% python3 -q
>>> import numpy as np
>>> import numpy.linalg as la
>>> np.set_printoptions(precision=3, suppress=True, linewidth=160, floatmode="fixed")
>>> F = np.load("w.npy")
>>> F
array([[ 0.200, -2.200,  0.300, -0.600, -0.400, -1.200,  0.900,  0.800, -0.800, -0.500,  0.900,  1.600],
       [-0.900,  0.100,  0.100,  0.800,  1.200, -0.100, -0.700,  1.000, -1.400, -1.100, -1.300, -0.800],
       [-0.500, -0.800,  0.900, -0.700,  1.300, -0.700,  0.300, -0.900,  0.100, -0.900, -1.000,  1.100],
       [-0.600, -1.600, -0.500,  0.000, -0.500, -0.200,  1.400,  2.100,  0.100,  0.200,  0.300, -1.600],
       [ 0.700, -1.400,  0.200,  0.300, -1.200, -0.300,  1.100,  1.100,  0.300, -0.200, -1.700, -0.300]])
>>> round(float(la.norm(F)), 3)
7.281
>>> F - F[0]
array([[ 0.000,  0.000,  0.000,  0.000,  0.000,  0.000,  0.000,  0.000,  0.000,  0.000,  0.000,  0.000],
       [-1.100,  2.300, -0.200,  1.400,  1.600,  1.100, -1.600,  0.200, -0.600, -0.600, -2.200, -2.400],
       [-0.700,  1.400,  0.600, -0.100,  1.700,  0.500, -0.600, -1.700,  0.900, -0.400, -1.900, -0.500],
       [-0.800,  0.600, -0.800,  0.600, -0.100,  1.000,  0.500,  1.300,  0.900,  0.700, -0.600, -3.200],
       [ 0.500,  0.800, -0.100,  0.900, -0.800,  0.900,  0.200,  0.300,  1.100,  0.300, -2.600, -1.900]])
>>> np.diff(F, axis=0)
array([[-1.100,  2.300, -0.200,  1.400,  1.600,  1.100, -1.600,  0.200, -0.600, -0.600, -2.200, -2.400],
       [ 0.400, -0.900,  0.800, -1.500,  0.100, -0.600,  1.000, -1.900,  1.500,  0.200,  0.300,  1.900],
       [-0.100, -0.800, -1.400,  0.700, -1.800,  0.500,  1.100,  3.000,  0.000,  1.100,  1.300, -2.700],
       [ 1.300,  0.200,  0.700,  0.300, -0.700, -0.100, -0.300, -1.000,  0.200, -0.400, -2.000,  1.300]])
>>> np.abs(F).max()
np.float64(2.2)
>>> np.unravel_index(np.abs(F).argmax(), F.shape)
(np.int64(0), np.int64(1))
>>> la.matrix_rank(F)
np.int64(5)
>>> F.sum(axis=1)
array([-1.000, -3.100, -1.800, -0.900, -1.400])
>>> def softmax(z):
...     e = np.exp(z - z.max(axis=-1, keepdims=True))
...     return e / e.sum(axis=-1, keepdims=True)
... 
>>> softmax(F[2])
array([0.041, 0.030, 0.166, 0.034, 0.248, 0.034, 0.091, 0.027, 0.075, 0.027, 0.025, 0.203])
>>> np.round(softmax(10 * F[2]), 3) + 0
array([0.000, 0.000, 0.016, 0.000, 0.867, 0.000, 0.000, 0.000, 0.000, 0.000, 0.000, 0.117])
>>> att = F @ F.T / np.sqrt(12)
>>> softmax(att).round(6).argmax(axis=1)
array([0, 1, 2, 3, 4])
>>> T = np.stack([F, 4 * F, F[::-1]])
>>> la.matrix_rank(T.reshape(3, -1))
np.int64(2)
>>> data = np.loadtxt("arr.csv", delimiter=",")
>>> data
array([[0.000, 0.000, 0.000, 1.000, 0.000, 0.000, 0.000, 1.000, 0.000, 0.000],
       [0.000, 0.000, 0.000, 0.000, 0.000, 0.000, 0.000, 0.000, 0.000, 0.000],
       [0.000, 0.000, 0.000, 1.000, 0.000, 0.000, 0.000, 1.000, 1.000, 0.000],
       [1.000, 0.000, 1.000, 0.000, 0.000, 0.000, 0.000, 1.000, 1.000, 0.000],
       [0.000, 0.000, 0.000, 0.000, 0.000, 1.000, 1.000, 0.000, 0.000, 0.000],
       [0.000, 0.000, 0.000, 0.000, 1.000, 0.000, 0.000, 0.000, 0.000, 1.000],
       [0.000, 0.000, 0.000, 0.000, 1.000, 0.000, 0.000, 0.000, 0.000, 1.000],
       [1.000, 0.000, 1.000, 1.000, 0.000, 0.000, 0.000, 0.000, 1.000, 0.000],
       [0.000, 0.000, 1.000, 1.000, 0.000, 0.000, 0.000, 1.000, 0.000, 0.000],
       [0.000, 0.000, 0.000, 0.000, 0.000, 1.000, 1.000, 0.000, 0.000, 0.000]])
>>> U, sv, VT = la.svd(data)
>>> vecs = VT[:(sv > 1e-8).sum()]
>>> rng = np.random.default_rng(296)
>>> vec = data[7] + 2 * data[9] + rng.integers(2) * np.eye(10)[6]
>>> vec
array([1.000, 0.000, 1.000, 1.000, 0.000, 2.000, 2.000, 0.000, 1.000, 0.000])
>>> np.allclose(vecs.T @ vecs @ vec, vec)
True
>>> np.round(la.norm(vec - vecs.T @ vecs @ vec), 3)
np.float64(0.0)
>>> la.matrix_rank(np.vstack([data, vec]))
np.int64(7)
>>> evals, vecs = la.eigh(data)
>>> np.unique(evals.round(6) + 0, return_counts=True)[1]
array([1, 1, 2, 3, 1, 1, 1])
>>> (evals > 1e-8).sum(), (evals < -1e-8).sum()
(np.int64(3), np.int64(4))
>>> np.round(vecs @ np.diag(evals) @ vecs.T, 3) + 0
array([[0.000, 0.000, 0.000, 1.000, 0.000, 0.000, 0.000, 1.000, 0.000, 0.000],
       [0.000, 0.000, 0.000, 0.000, 0.000, 0.000, 0.000, 0.000, 0.000, 0.000],
       [0.000, 0.000, 0.000, 1.000, 0.000, 0.000, 0.000, 1.000, 1.000, 0.000],
       [1.000, 0.000, 1.000, 0.000, 0.000, 0.000, 0.000, 1.000, 1.000, 0.000],
       [0.000, 0.000, 0.000, 0.000, 0.000, 1.000, 1.000, 0.000, 0.000, 0.000],
       [0.000, 0.000, 0.000, 0.000, 1.000, 0.000, 0.000, 0.000, 0.000, 1.000],
       [0.000, 0.000, 0.000, 0.000, 1.000, 0.000, 0.000, 0.000, 0.000, 1.000],
       [1.000, 0.000, 1.000, 1.000, 0.000, 0.000, 0.000, 0.000, 1.000, 0.000],
       [0.000, 0.000, 1.000, 1.000, 0.000, 0.000, 0.000, 1.000, 0.000, 0.000],
       [0.000, 0.000, 0.000, 0.000, 0.000, 1.000, 1.000, 0.000, 0.000, 0.000]])
>>> U, sv, VT = la.svd(data)
>>> np.argmax(sv[:-1] / (sv[1:] + 1e-6)) + 1
np.int64(7)
>>> sv.round(3) + 0
array([3.323, 2.000, 2.000, 1.681, 1.000, 1.000, 0.358, 0.000, 0.000, 0.000])
>>> A2 = U[:, :7] @ np.diag(sv[:7]) @ VT[:7]
>>> round(la.norm(data - A2) / la.norm(data), 3)
np.float64(0.0)
>>> round(np.abs(data - A2).max(), 3)
np.float64(0.0)
>>> la.matrix_rank(A2)
np.int64(7)
>>> round(la.norm(data - A2, 2), 3), np.round(sv[7], 3)
(np.float64(0.0), np.float64(0.0))
>>> np.trace(data @ data @ data) // 6
np.float64(5.0)
>>> low = np.diag(data.sum(axis=1)) - data
>>> low
array([[ 2.000,  0.000,  0.000, -1.000,  0.000,  0.000,  0.000, -1.000,  0.000,  0.000],
       [ 0.000,  0.000,  0.000,  0.000,  0.000,  0.000,  0.000,  0.000,  0.000,  0.000],
       [ 0.000,  0.000,  3.000, -1.000,  0.000,  0.000,  0.000, -1.000, -1.000,  0.000],
       [-1.000,  0.000, -1.000,  4.000,  0.000,  0.000,  0.000, -1.000, -1.000,  0.000],
       [ 0.000,  0.000,  0.000,  0.000,  2.000, -1.000, -1.000,  0.000,  0.000,  0.000],
       [ 0.000,  0.000,  0.000,  0.000, -1.000,  2.000,  0.000,  0.000,  0.000, -1.000],
       [ 0.000,  0.000,  0.000,  0.000, -1.000,  0.000,  2.000,  0.000,  0.000, -1.000],
       [-1.000,  0.000, -1.000, -1.000,  0.000,  0.000,  0.000,  4.000, -1.000,  0.000],
       [ 0.000,  0.000, -1.000, -1.000,  0.000,  0.000,  0.000, -1.000,  3.000,  0.000],
       [ 0.000,  0.000,  0.000,  0.000,  0.000, -1.000, -1.000,  0.000,  0.000,  2.000]])
>>> A = np.loadtxt("mat.csv", delimiter=",")
>>> A
array([[0.000, 1.000, 1.000, 0.000, 0.000, 0.000, 0.000, 0.000, 0.000, 0.000, 1.000, 0.000],
       [1.000, 0.000, 1.000, 0.000, 1.000, 0.000, 0.000, 0.000, 0.000, 1.000, 1.000, 0.000],
       [1.000, 1.000, 0.000, 0.000, 1.000, 0.000, 0.000, 0.000, 0.000, 0.000, 0.000, 0.000],
       [0.000, 0.000, 0.000, 0.000, 0.000, 1.000, 1.000, 1.000, 1.000, 0.000, 0.000, 0.000],
       [0.000, 1.000, 1.000, 0.000, 0.000, 0.000, 0.000, 0.000, 0.000, 1.000, 0.000, 0.000],
       [0.000, 0.000, 0.000, 1.000, 0.000, 0.000, 0.000, 1.000, 1.000, 0.000, 0.000, 1.000],
       [0.000, 0.000, 0.000, 1.000, 0.000, 0.000, 0.000, 1.000, 1.000, 0.000, 0.000, 1.000],
       [0.000, 0.000, 0.000, 1.000, 0.000, 1.000, 1.000, 0.000, 0.000, 0.000, 0.000, 1.000],
       [0.000, 0.000, 0.000, 1.000, 0.000, 1.000, 1.000, 0.000, 0.000, 0.000, 0.000, 0.000],
       [0.000, 1.000, 0.000, 0.000, 1.000, 0.000, 0.000, 0.000, 0.000, 0.000, 1.000, 0.000],
       [1.000, 1.000, 0.000, 0.000, 0.000, 0.000, 0.000, 0.000, 0.000, 1.000, 0.000, 0.000],
       [0.000, 0.000, 0.000, 0.000, 0.000, 1.000, 1.000, 1.000, 0.000, 0.000, 0.000, 0.000]])
>>> # column 6 repeats column 5
>>> U, sv, VT = la.svd(A)
>>> vecs = VT[:(sv > 1e-8).sum()]
>>> vec = A[7] + 3 * A[10] + rng.integers(2) * np.eye(12)[6]
>>> vec
array([3.000, 3.000, 0.000, 1.000, 0.000, 1.000, 2.000, 0.000, 0.000, 3.000, 0.000, 1.000])
>>> np.round(vecs.T @ vecs, 3) + 0
array([[1.000, 0.000, 0.000, 0.000, 0.000, 0.000, 0.000, 0.000, 0.000, 0.000, 0.000, 0.000],
       [0.000, 1.000, 0.000, 0.000, 0.000, 0.000, 0.000, 0.000, 0.000, 0.000, 0.000, 0.000],
       [0.000, 0.000, 1.000, 0.000, 0.000, 0.000, 0.000, 0.000, 0.000, 0.000, 0.000, 0.000],
       [0.000, 0.000, 0.000, 1.000, 0.000, 0.000, 0.000, 0.000, 0.000, 0.000, 0.000, 0.000],
       [0.000, 0.000, 0.000, 0.000, 1.000, 0.000, 0.000, 0.000, 0.000, 0.000, 0.000, 0.000],
       [0.000, 0.000, 0.000, 0.000, 0.000, 0.500, 0.500, 0.000, 0.000, 0.000, 0.000, 0.000],
       [0.000, 0.000, 0.000, 0.000, 0.000, 0.500, 0.500, 0.000, 0.000, 0.000, 0.000, 0.000],
       [0.000, 0.000, 0.000, 0.000, 0.000, 0.000, 0.000, 1.000, 0.000, 0.000, 0.000, 0.000],
       [0.000, 0.000, 0.000, 0.000, 0.000, 0.000, 0.000, 0.000, 1.000, 0.000, 0.000, 0.000],
       [0.000, 0.000, 0.000, 0.000, 0.000, 0.000, 0.000, 0.000, 0.000, 1.000, 0.000, 0.000],
       [0.000, 0.000, 0.000, 0.000, 0.000, 0.000, 0.000, 0.000, 0.000, 0.000, 1.000, 0.000],
       [0.000, 0.000, 0.000, 0.000, 0.000, 0.000, 0.000, 0.000, 0.000, 0.000, 0.000, 1.000]])
>>> np.allclose(vecs.T @ vecs @ vec, vec)
False
>>> np.round(la.norm(vec - vecs.T @ vecs @ vec), 3)
np.float64(0.707)
>>> la.matrix_rank(A, rtol=0.1)
np.int64(11)
>>> lab = rng.permutation(12)
>>> lab
array([ 0,  5,  1,  2,  8, 11,  9,  4,  7, 10,  3,  6])
>>> A2 = A[lab][:, lab]
>>> round(float(la.det(A2)), 3), round(la.det(A[lab]), 3)
(0.0, np.float64(0.0))
>>> np.allclose(A2, A)
False
>>> r = la.matrix_rank(A)
>>> r
np.int64(11)
>>> ns = la.svd(A)[2][r:].T
>>> np.allclose(A @ ns, 0)
True
>>> [int(la.matrix_rank(A[:, :j + 1])) for j in range(12)]
[1, 2, 3, 4, 5, 6, 6, 7, 8, 9, 10, 11]
>>> np.round(A @ ns, 3) + 0
array([[0.000],
       [0.000],
       [0.000],
       [0.000],
       [0.000],
       [0.000],
       [0.000],
       [0.000],
       [0.000],
       [0.000],
       [0.000],
       [0.000]])
>>> [int(la.matrix_rank(A[:i])) for i in range(1, len(A) + 1)]
[1, 2, 3, 4, 5, 6, 6, 7, 8, 9, 10, 11]
>>> X = np.load("a.npy")
>>> X
array([[-2.000,  1.000,  1.000,  1.000,  1.000,  1.000,  1.000],
       [ 1.000, -2.000,  1.000,  1.000,  1.000,  1.000,  1.000],
       [ 1.000,  1.000, -2.000,  1.000,  1.000,  1.000,  1.000],
       [ 1.000,  1.000,  1.000, -2.000,  1.000,  1.000,  1.000],
       [ 1.000,  1.000,  1.000,  1.000, -2.000,  1.000,  1.000],
       [ 1.000,  1.000,  1.000,  1.000,  1.000, -2.000,  1.000],
       [ 1.000,  1.000,  1.000,  1.000,  1.000,  1.000, -2.000]])
>>> # symmetric, so the eigenvalues are real
>>> evals, vecs = la.eigh(X)
>>> vecs @ np.diag(evals) @ vecs.T
array([[-2.000,  1.000,  1.000,  1.000,  1.000,  1.000,  1.000],
       [ 1.000, -2.000,  1.000,  1.000,  1.000,  1.000,  1.000],
       [ 1.000,  1.000, -2.000,  1.000,  1.000,  1.000,  1.000],
       [ 1.000,  1.000,  1.000, -2.000,  1.000,  1.000,  1.000],
       [ 1.000,  1.000,  1.000,  1.000, -2.000,  1.000,  1.000],
       [ 1.000,  1.000,  1.000,  1.000,  1.000, -2.000,  1.000],
       [ 1.000,  1.000,  1.000,  1.000,  1.000,  1.000, -2.000]])
>>> np.round(vecs.T @ X @ vecs, 3) + 0
array([[-3.000,  0.000,  0.000,  0.000,  0.000,  0.000,  0.000],
       [ 0.000, -3.000,  0.000,  0.000,  0.000,  0.000,  0.000],
       [ 0.000,  0.000, -3.000,  0.000,  0.000,  0.000,  0.000],
       [ 0.000,  0.000,  0.000, -3.000,  0.000,  0.000,  0.000],
       [ 0.000,  0.000,  0.000,  0.000, -3.000,  0.000,  0.000],
       [ 0.000,  0.000,  0.000,  0.000,  0.000, -3.000,  0.000],
       [ 0.000,  0.000,  0.000,  0.000,  0.000,  0.000,  4.000]])
>>> la.eigvalsh(X @ X)
array([ 9.000,  9.000,  9.000,  9.000,  9.000,  9.000, 16.000])
>>> evals
array([-3.000, -3.000, -3.000, -3.000, -3.000, -3.000,  4.000])
>>> np.unique(evals.round(6) + 0, return_counts=True)[1]
array([6, 1])
>>> np.abs(vecs[:, -1])
array([0.378, 0.378, 0.378, 0.378, 0.378, 0.378, 0.378])
>>> A2 = la.inv(X)
>>> np.round(la.det(X) * la.det(A2), 3)
np.float64(1.0)
>>> la.det(X) * A2
array([[-729.000,  243.000,  243.000,  243.000,  243.000,  243.000,  243.000],
       [ 243.000, -729.000,  243.000,  243.000,  243.000,  243.000,  243.000],
       [ 243.000,  243.000, -729.000,  243.000,  243.000,  243.000,  243.000],
       [ 243.000,  243.000,  243.000, -729.000,  243.000,  243.000,  243.000],
       [ 243.000,  243.000,  243.000,  243.000, -729.000,  243.000,  243.000],
       [ 243.000,  243.000,  243.000,  243.000,  243.000, -729.000,  243.000],
       [ 243.000,  243.000,  243.000,  243.000,  243.000,  243.000, -729.000]])
>>> np.allclose(A2, X.T)
False
>>> (np.abs(A2) > 1e-9).astype(int)
array([[1, 1, 1, 1, 1, 1, 1],
       [1, 1, 1, 1, 1, 1, 1],
       [1, 1, 1, 1, 1, 1, 1],
       [1, 1, 1, 1, 1, 1, 1],
       [1, 1, 1, 1, 1, 1, 1],
       [1, 1, 1, 1, 1, 1, 1],
       [1, 1, 1, 1, 1, 1, 1]])
>>> np.allclose(X @ X.T, X.T @ X)
True
>>> X @ (-1.0) ** np.arange(7)
array([-2.000,  4.000, -2.000,  4.000, -2.000,  4.000, -2.000])
>>> (X @ X)[0]
array([10.000,  1.000,  1.000,  1.000,  1.000,  1.000,  1.000])
>>> lab = rng.permutation(7)
>>> lab
array([4, 0, 3, 2, 5, 1, 6])
>>> A2 = X[lab][:, lab]
>>> np.diag(A2)
array([-2.000, -2.000, -2.000, -2.000, -2.000, -2.000, -2.000])
>>> round(float(la.det(A2)), 3), np.round(la.det(X[lab]), 3)
(2916.0, np.float64(2916.0))
>>> np.allclose(A2, X)
True
>>> round(la.det(X), 3)
np.float64(2916.0)
>>> X.inv()
Traceback (most recent call last):
  File "<python-input-92>", line 1, in <module>
    X.inv()
    ^^^^^
AttributeError: 'numpy.ndarray' object has no attribute 'inv'
>>> assert X == X.T
Traceback (most recent call last):
  File "<python-input-93>", line 1, in <module>
    assert X == X.T
           ^^^^^^^^
ValueError: The truth value of an array with more than one element is ambiguous. Use a.any() or a.all()
>>> X @ X
array([[10.000,  1.000,  1.000,  1.000,  1.000,  1.000,  1.000],
       [ 1.000, 10.000,  1.000,  1.000,  1.000,  1.000,  1.000],
       [ 1.000,  1.000, 10.000,  1.000,  1.000,  1.000,  1.000],
       [ 1.000,  1.000,  1.000, 10.000,  1.000,  1.000,  1.000],
       [ 1.000,  1.000,  1.000,  1.000, 10.000,  1.000,  1.000],
       [ 1.000,  1.000,  1.000,  1.000,  1.000, 10.000,  1.000],
       [ 1.000,  1.000,  1.000,  1.000,  1.000,  1.000, 10.000]])
